% python3 -q
>>> import numpy as np
>>> from numpy import linalg as LA
>>> np.set_printoptions(precision=4, suppress=True, linewidth=100, legacy="1.25")
>>> def rd(a):
...     return np.round(a, 4) + 0
... 
>>> mat = np.loadtxt("sample17.csv", delimiter=",")
>>> mat
array([[-0.0345,  0.5197,  1.055 ,  1.0135],
       [ 0.0113, -1.0007, -1.9392, -1.9428],
       [-0.0235,  0.3092,  0.6322,  0.6741],
       [-0.0103,  0.2359,  0.5211,  0.5415],
       [ 0.0165, -0.7652, -1.5752, -1.5766],
       [-0.0057, -1.356 , -2.7484, -2.7195],
       [ 0.0333,  1.5582,  3.1077,  3.1233],
       [-0.0428,  0.5321,  0.9453,  0.9466],
       [ 0.0024, -0.4209, -0.7811, -0.792 ],
       [ 0.0004,  0.3693,  0.6794,  0.6976],
       [ 0.0253, -0.7572, -1.4986, -1.5323],
       [-0.0268,  0.4933,  0.9658,  1.0133],
       [ 0.0176, -0.2598, -0.5481, -0.525 ],
       [-0.0115, -0.4535, -0.9796, -0.9564],
       [-0.0126, -0.3633, -0.6953, -0.7047],
       [ 0.0155,  1.4068,  2.7984,  2.8004],
       [ 0.0098,  0.5157,  1.0138,  1.0332],
       [ 0.0295,  2.3553,  4.6789,  4.7028],
       [ 0.0108, -0.3077, -0.6973, -0.7063],
       [-0.0197,  1.8074,  3.5331,  3.6291],
       [ 0.0256, -1.7038, -3.4167, -3.4421],
       [ 0.0323, -0.354 , -0.694 , -0.7266],
       [ 0.0189,  1.3993,  2.72  ,  2.6899],
       [-0.028 ,  0.5421,  1.0982,  1.0458]])
>>> round(np.log10(LA.cond(mat)))
2
>>> LA.matrix_rank(mat, rtol=0.1)
1
>>> gram = np.cov(mat, rowvar=False)
>>> rd(LA.eigvalsh(gram)[::-1])
array([9.2327, 0.0006, 0.0005, 0.0004])
>>> rd(gram)
array([[ 0.0005, -0.0015, -0.0029, -0.0031],
       [-0.0015,  1.0329,  2.0521,  2.0627],
       [-0.0029,  2.0521,  4.0791,  4.0998],
       [-0.0031,  2.0627,  4.0998,  4.1216]])
>>> np.allclose(gram @ gram.T, gram.T @ gram)
True
>>> rd(LA.matrix_power(gram, 4))
array([[   0.0017,   -1.1886,   -2.3625,   -2.3748],
       [  -1.1886,  812.5715, 1615.0661, 1623.4461],
       [  -2.3625, 1615.0661, 3210.1032, 3226.7592],
       [  -2.3748, 1623.4461, 3226.7592, 3243.5017]])
>>> rd(np.sort(np.abs(LA.eigvals(gram))))
array([0.0004, 0.0005, 0.0006, 9.2327])
>>> np.allclose(gram, gram.T)
True
>>> rd(np.trace(gram))
9.2341
>>> arr = np.loadtxt("m.csv", delimiter=",")
>>> arr
array([[14.3228, 25.293 , -0.1391],
       [15.7477, 24.6637,  1.8046],
       [15.0095, 27.1631,  0.4411],
       [14.3058, 25.3942,  1.38  ],
       [16.0931, 25.2248,  0.3607],
       [15.1654, 24.5914,  1.7637],
       [13.666 , 23.8518, -1.3831],
       [14.4156, 24.6905,  0.2638],
       [15.8863, 25.8617,  0.3317],
       [15.3308, 24.85  ,  0.015 ],
       [14.4218, 25.7898,  0.5374],
       [13.7491, 24.6003,  1.1029],
       [15.0777, 24.9807,  0.8833],
       [13.6308, 24.4994,  0.2536],
       [14.6455, 24.4252,  0.6376],
       [14.6742, 25.8849, -0.0705],
       [15.6351, 24.0309,  1.5274],
       [15.5707, 25.0217, -0.2946],
       [15.4819, 24.0405,  0.5507],
       [16.654 , 24.2062,  1.8867],
       [14.2803, 24.5123, -1.0527],
       [15.7504, 25.5799, -0.3512],
       [16.242 , 23.4148, -0.0779],
       [15.0702, 24.9392, -1.4189],
       [14.2598, 25.7269,  0.1013],
       [14.872 , 25.2272, -0.2024],
       [14.052 , 25.0487,  0.5241],
       [13.7028, 25.5506, -0.5603],
       [14.8573, 23.9256,  0.2532],
       [15.338 , 26.3418, -0.4964],
       [15.723 , 26.3138, -0.2838],
       [14.9205, 24.2592,  0.6406],
       [15.2808, 24.4761,  0.3881]])
>>> O, R = LA.qr(arr)
>>> O.shape, R.shape
((33, 3), (3, 3))
>>> rd(R)
array([[ -86.0811, -143.3026,   -1.6851],
       [   0.    ,    8.9391,   -1.3866],
       [   0.    ,    0.    ,   -4.4534]])
>>> rd(O.T @ O)
array([[1., 0., 0.],
       [0., 1., 0.],
       [0., 0., 1.]])
>>> dist = LA.norm(arr[:, None] - arr[None], axis=-1)
>>> rd(dist[:5, :5])
array([[0.    , 2.4908, 2.075 , 1.5226, 1.8408],
       [2.4908, 0.    , 2.9413, 1.6712, 1.5871],
       [2.075 , 2.9413, 0.    , 2.1227, 2.2221],
       [1.5226, 1.6712, 2.1227, 0.    , 2.0645],
       [1.8408, 1.5871, 2.2221, 2.0645, 0.    ]])
>>> np.flatnonzero(dist[32] < dist.mean() / 2)
array([ 9, 12, 14, 18, 28, 31, 32])
>>> np.unravel_index(dist.round(6).argmax(), dist.shape)
(6, 19)
>>> x0 = np.array([3, 0, 3])
>>> y = arr @ x0
>>> rd(LA.solve(arr.T @ arr, arr.T @ y))
array([3., 0., 3.])
>>> rd(LA.pinv(arr) @ arr)
array([[1., 0., 0.],
       [0., 1., 0.],
       [0., 0., 1.]])
>>> rng = np.random.default_rng(15449)
>>> y = y + 0.05 * rng.normal(size=33)
>>> rd(y)
array([42.5588, 52.6385, 46.3033, 47.088 , 49.3226, 50.7675, 36.8049, 44.1456, 48.7293, 46.0376,
       44.9061, 44.5732, 47.882 , 41.6307, 45.8451, 43.781 , 51.508 , 45.8337, 48.0615, 55.6033,
       39.7028, 46.2152, 48.421 , 40.8378, 43.044 , 43.9758, 43.6807, 39.3185, 45.2681, 44.4807,
       46.3321, 46.6686, 47.0006])
>>> c, *_ = LA.lstsq(arr, y)
>>> [round(float(LA.norm(LA.solve(arr.T @ arr + lam * np.eye(3), arr.T @ y))), 2) for lam in (0, 1, 10, 100)]
[4.25, 4.13, 3.31, 1.79]
>>> rd(c)
array([2.9949, 0.0023, 3.0181])
>>> J = np.load("arr.npy")
>>> J
array([[ -0.1535,  -0.0679,  -1.8083,   6.968 ],
       [ -0.0692,   0.0468,   0.9017,  -2.6605],
       [ -0.0593,  -0.1846,   0.1025,  -3.1361],
       [ -0.7732,  -0.0662,  -0.6838,  14.6237],
       [  0.3746,   0.0598,   0.1033,  -1.9896],
       [  0.5198,  -0.0144,  -2.0262, -21.9384],
       [  0.0337,   0.0441,  -1.9577,  -5.7416],
       [ -0.2343,   0.015 ,   3.0096,  10.0729],
       [ -0.4868,   0.0375,   0.7405,  -5.6402],
       [  0.5148,  -0.1499,   2.0155,  -5.5686],
       [  0.1844,  -0.0008,   0.1064,  -5.3833],
       [  0.1511,   0.0603,   1.3471,  12.3636],
       [  0.302 ,  -0.0328,   2.6751,  -4.945 ],
       [  0.7642,   0.009 ,  -3.9049,   7.4898],
       [  0.103 ,   0.0039,   1.037 ,  -2.5488],
       [  0.1071,   0.0028,   1.7565,  -0.3644],
       [  0.2097,  -0.0656,   1.8319,   4.826 ],
       [ -0.0821,  -0.0369,   2.49  ,  -7.5546],
       [  0.341 ,   0.0814,   1.4865,  -7.6068],
       [  0.7293,  -0.0553,   0.7931,   3.3647],
       [  0.0724,  -0.1282,   1.4692,   2.4204],
       [ -0.5158,  -0.0864,   0.2754,   1.8451],
       [ -0.0467,  -0.1172,   1.2513, -24.0273]])
>>> # column 3 is much longer than the rest
>>> W2 = J[[3, 9]].astype(float)
>>> for _ in range(5):
...     z = LA.norm(J[:, None] - W2, axis=-1).argmin(axis=1)
...     W2 = np.array([J[z == j].mean(axis=0) for j in range(2)])
... 
>>> z
array([0, 1, 1, 0, 1, 1, 1, 0, 1, 1, 1, 0, 1, 0, 1, 1, 0, 1, 1, 0, 0, 0, 1])
>>> rd(W2[1] - W2[0])
array([  0.0963,   0.0242,   0.5042, -14.1872])
